$ python -q
>>> import numpy as np
>>> np.set_printoptions(precision=1, suppress=True, linewidth=160)
>>> sig = 20 * 0.9 ** np.arange(6)
>>> O, _ = np.linalg.qr(np.array([[-0.3, -0.5, -0.1, 1.1, 0.1, -1.7],
...     [0.8, -0.8, 1.4, -1.7, 0.5, -1.9],
...     [0.8, 0.7, 0.4, 0.9, -0.1, -0.4],
...     [0.5, 1.0, -0.9, 0.6, 1.2, -2.8],
...     [1.5, 1.3, 0.5, 0.8, -1.3, -1.1],
...     [0.5, -0.4, 0.5, -2.3, 1.4, -0.2]]))
>>> rng = np.random.default_rng(996245)
>>> feats = rng.normal(size=(26, 6)) * sig @ O
>>> feats.round(1) + 0
array([[ 24.4, -14.1, -12.9,   4.9,  22.6, -31.9],
       [ 22.9, -28.5,  -9.6,  -2.8,  -1.2,   4.7],
       [-26.5,   3.5,  19. ,   0.3, -15.4,  -6.1],
       [  9.6,  11.4, -22.8, -28.3, -20.7,  18.3],
       [-17.3,   6.6,   7.2, -16. ,  -2.9,  39. ],
       [  2.6, -30.7,   0.5,   0.5,  14.5,  13.9],
       [  6.5, -12.6,  18.4, -18.9, -15.9,  16.2],
       [  8.9,   0.7,  24.2,   4.7,  11.4, -13.6],
       [ -9.2,   9.5,  -5.6,  12.2,  -8.8,   1.3],
       [-12.2,  -4.7, -17.8,   6.9,   8. , -14.4],
       [ -3.5,  44. ,   4.1,  12.7,   4.7,  20.7],
       [-10. ,   2. ,  20.8, -15. ,   1.9,  -1. ],
       [ 38.7,   3.8,   4.1, -13.2,   5.2,  -4.3],
       [  7.1,  28.4,  18.9, -35.7,   1.3,   0.9],
       [-14.5, -15.1,  13.1, -17.3,   4.1,  -8.5],
       [  2.1, -20.8, -11.7, -24.2, -16.9, -15. ],
       [-17.3, -29.1,   5.8,  17.3, -14.5,   7.1],
       [  7.1,   7.2,  21.3,   8.3,  10.2,   0. ],
       [ -8.7, -14.1,  -6.9, -20.1, -19.2,  -1.5],
       [  7.7,   1.5,   4.6,  29.2,   1.2,  -3.2],
       [ 10.9,   1.4, -29.2,   2.7,  -7.4,   6.2],
       [-39. , -15.6,  18.9, -17. ,  -6.6,  12.1],
       [-13.4, -11. ,  32.9, -43.1, -16. ,  14.1],
       [  8.2,  22. ,   6.1,   5.2,  10.8,  -1.9],
       [ 13.9, -26.3,  40.2, -34.6, -20.4, -17.6],
       [-22.5,  22.9,  -0.3,  -7.1, -17.8,  15.5]])
>>> ang = np.radians(135)
>>> r_ = np.eye(6)
>>> r_[1, 1] = r_[5, 5] = np.cos(ang)
>>> r_[1, 5], r_[5, 1] = -np.sin(ang), np.sin(ang)
>>> r_
array([[ 1. ,  0. ,  0. ,  0. ,  0. ,  0. ],
       [ 0. , -0.7,  0. ,  0. ,  0. , -0.7],
       [ 0. ,  0. ,  1. ,  0. ,  0. ,  0. ],
       [ 0. ,  0. ,  0. ,  1. ,  0. ,  0. ],
       [ 0. ,  0. ,  0. ,  0. ,  1. ,  0. ],
       [ 0. ,  0.7,  0. ,  0. ,  0. , -0.7]])
>>> M2 = feats @ r_.T
>>> np.abs(M2 - feats).max(axis=0)
array([ 0. , 89.8,  0. ,  0. ,  0. , 61.9])
>>> np.allclose(feats @ feats.T, M2 @ M2.T)
True
>>> np.allclose(np.linalg.norm(feats, axis=1), np.linalg.norm(M2, axis=1))
True
>>> np.linalg.svd(feats, compute_uv=False), np.linalg.svd(M2, compute_uv=False)
(array([121.6, 102.2,  85.3,  79.3,  55.8,  43.2]), array([121.6, 102.2,  85.3,  79.3,  55.8,  43.2]))
>>> D = np.linalg.norm(feats[:, None] - feats[None], axis=-1)
>>> D.shape
(26, 26)
>>> np.flatnonzero(D[19] < D.mean() / 2)
array([19])
>>> D[:5, :5]
array([[ 0. , 46.7, 77.8, 80.4, 93.2],
       [46.7,  0. , 68. , 56.3, 67. ],
       [77.8, 68. ,  0. , 67.5, 51.9],
       [80.4, 56.3, 67.5,  0. , 50.5],
       [93.2, 67. , 51.9, 50.5,  0. ]])
>>> D.mean(axis=1).argmax()
np.int64(24)
>>> cen = feats - feats.mean(axis=0)
>>> vecs = np.linalg.svd(cen)[2][:4]
>>> M2 = cen - cen @ vecs.T @ vecs
>>> np.linalg.norm(M2, axis=1).round(6).argmax()
np.int64(5)
>>> (cen @ vecs.T).std(axis=0)
array([21.7, 20. , 16.6, 15.5])
>>> np.round(np.cov(cen @ vecs.T, rowvar=False), 1) + 0
array([[491.8,   0. ,   0. ,   0. ],
       [  0. , 415.9,   0. ,   0. ],
       [  0. ,   0. , 285.9,   0. ],
       [  0. ,   0. ,   0. , 251.2]])
>>> x = np.array([0, 9, 5, 5, 1, -2])
>>> target = feats @ x
>>> np.round(np.linalg.solve(feats.T @ feats, feats.T @ target), 1) + 0
array([ 0.,  9.,  5.,  5.,  1., -2.])
>>> np.round(np.linalg.pinv(feats) @ feats, 1) + 0
array([[1., 0., 0., 0., 0., 0.],
       [0., 1., 0., 0., 0., 0.],
       [0., 0., 1., 0., 0., 0.],
       [0., 0., 0., 1., 0., 0.],
       [0., 0., 0., 0., 1., 0.],
       [0., 0., 0., 0., 0., 1.]])
>>> target = target + 0.3 * rng.normal(size=26)
>>> target
array([ -80.7, -329.3,  124.9, -209.6,  -64.7, -284.8, -164.2,  189. ,  107.3,  -60.3,  443.9,   51.3,    2.6,  171.5, -135.5, -353.4, -175.7,  222.2, -278.6,
        190. , -139.9, -162.3, -194.1,  270.4, -193.7,  120. ])
>>> beta, *_ = np.linalg.lstsq(feats, target)
>>> beta.round(1) + 0
array([ 0.,  9.,  5.,  5.,  1., -2.])
>>> [round(float(np.linalg.norm(np.linalg.solve(feats.T @ feats + lam * np.eye(6), feats.T @ target))), 2) for lam in (0, 1, 10, 100)]
[11.67, 11.66, 11.65, 11.49]
>>> beta.round()
array([ 0.,  9.,  5.,  5.,  1., -2.])
>>> F = np.loadtxt("sample17.csv", delimiter=",")
>>> F
array([[0., 0., 0., 1., 0., 0., 0.],
       [0., 0., 0., 0., 0., 1., 0.],
       [0., 0., 1., 0., 0., 0., 0.],
       [1., 0., 0., 0., 0., 0., 0.],
       [0., 0., 0., 0., 0., 0., 1.],
       [0., 0., 0., 0., 1., 0., 0.],
       [0., 1., 0., 0., 0., 0., 0.]])
>>> # 3 groups of indices that never mix
>>> idx = rng.permutation(7)
>>> M2 = F[:, idx] * rng.choice([-1, 1], 7)
>>> M2
array([[ 0., -0.,  0.,  0.,  0., -0.,  1.],
       [ 0., -1.,  0.,  0.,  0., -0.,  0.],
       [ 1., -0.,  0.,  0.,  0., -0.,  0.],
       [ 0., -0.,  0.,  0.,  1., -0.,  0.],
       [ 0., -0.,  0.,  0.,  0., -1.,  0.],
       [ 0., -0.,  1.,  0.,  0., -0.,  0.],
       [ 0., -0.,  0.,  1.,  0., -0.,  0.]])
>>> left, _, VT = np.linalg.svd(F.T @ M2)
>>> left @ VT
array([[ 0.,  0.,  0.,  0.,  1.,  0.,  0.],
       [ 0.,  0.,  0.,  1.,  0.,  0.,  0.],
       [ 1.,  0.,  0.,  0.,  0.,  0.,  0.],
       [ 0.,  0.,  0.,  0.,  0.,  0.,  1.],
       [ 0.,  0.,  1.,  0.,  0.,  0.,  0.],
       [ 0., -1.,  0.,  0.,  0.,  0.,  0.],
       [ 0.,  0.,  0.,  0.,  0., -1.,  0.]])
>>> idx
array([2, 5, 4, 1, 0, 6, 3])
